$ python -q
>>> import numpy as np
>>> from numpy import linalg as LA
>>> np.set_printoptions(suppress=True, linewidth=160)
>>> tidy = lambda a: np.round(a, 2) + 0
>>> arr = np.load("m.npy")
>>> print(arr)
[[6 0 0 0]
 [0 1 0 0]
 [7 0 5 0]
 [0 0 0 0]]
>>> B = arr[0, 0] * arr[1:] - np.outer(arr[1:, 0], arr[0])
>>> print(B)
[[ 0  6  0  0]
 [ 0  0 30  0]
 [ 0  0  0  0]]
>>> print(LA.matrix_rank(B), LA.matrix_rank(arr))
2 3
>>> print(B[1] @ B[2])
0
>>> print(LA.norm(B, axis=1).argmax())
1
>>> print(tidy(LA.norm(B[1], 1)), tidy(LA.norm(B[1], np.inf)))
30.0 30.0
>>> print(tidy(LA.norm(B[1] - B[2])))
30.0
>>> print(tidy(LA.norm(B, axis=1)))
[ 6. 30.  0.]
>>> print(np.einsum("ii->", arr))
12
>>> print(tidy(LA.det(arr.T)))
0.0
>>> print(np.poly(arr))
[  1. -12.  41. -30.   0.]
>>> rk = LA.matrix_rank(arr)
>>> print(rk)
3
>>> null = LA.svd(arr)[2][rk:].T
>>> print([int(LA.matrix_rank(arr[:, :j + 1])) for j in range(4)])
[1, 2, 3, 3]
>>> print(null[:, 0] / null[np.abs(null[:, 0]).round(6).argmax(), 0])
[0. 0. 0. 1.]
>>> A = np.load("mat.npy")
>>> print(A)
[[8 0 0 0 0 0]
 [0 0 0 0 0 0]
 [0 0 2 0 0 0]
 [0 0 6 0 0 0]
 [3 0 0 0 3 0]
 [1 0 1 0 0 0]
 [0 5 0 0 0 0]]
>>> rng = np.random.default_rng(486)
>>> B = A + rng.integers(-2, 3, (7, 4)) @ rng.integers(-2, 3, (4, 6))
>>> print(B)
[[  5  -7 -11  -3   2  -3]
 [ -6   1  -2   1  -6  -1]
 [ -3  -4   0  -2   6   2]
 [  5  -2   7   1   6   2]
 [  5   0   4   9   5   6]
 [  4   4   7   4  -2   2]
 [ -4   9  -2 -10  -8  -8]]
>>> print(np.abs(B - A).sum(axis=1))
[29 17 19 17 23 21 36]
>>> print(B - A)
[[ -3  -7 -11  -3   2  -3]
 [ -6   1  -2   1  -6  -1]
 [ -3  -4  -2  -2   6   2]
 [  5  -2   1   1   6   2]
 [  2   0   4   9   2   6]
 [  3   4   6   4  -2   2]
 [ -4   4  -2 -10  -8  -8]]
>>> m1 = np.load("a.npy")
>>> print(m1)
[[3 2 3 2 3 2]
 [2 0 2 0 2 0]
 [1 1 1 1 1 1]
 [3 2 3 2 3 2]
 [2 0 2 0 2 0]
 [1 1 1 1 1 1]]
>>> x0 = np.array([-2, 3, 1, 0, -1, 0])
>>> h = np.maximum(m1 @ x0, 0)
>>> print(m1.T @ h)
[2 2 2 2 2 2]
>>> print(np.maximum(m1 @ (3 * x0), 0))
[0 0 3 0 0 3]
>>> print(m1 * (h > 1e-9)[:, None])
[[0 0 0 0 0 0]
 [0 0 0 0 0 0]
 [1 1 1 1 1 1]
 [0 0 0 0 0 0]
 [0 0 0 0 0 0]
 [1 1 1 1 1 1]]
>>> f = np.array([3, -4, -2])
>>> g = np.array([-9, -3, -5, -1, -5, 8, 6])
>>> mat = f[:, None] + g[None, :]
>>> print(mat)
[[ -6   0  -2   2  -2  11   9]
 [-13  -7  -9  -5  -9   4   2]
 [-11  -5  -7  -3  -7   6   4]]
>>> rk = LA.matrix_rank(mat)
>>> print(rk)
2
>>> null = LA.svd(mat)[2][rk:].T
>>> print(LA.matrix_rank(mat.T @ mat), LA.matrix_rank(mat @ mat.T))
2 2
>>> print([int(LA.matrix_rank(np.delete(mat, i, axis=0))) for i in range(3)])
[2, 2, 2]
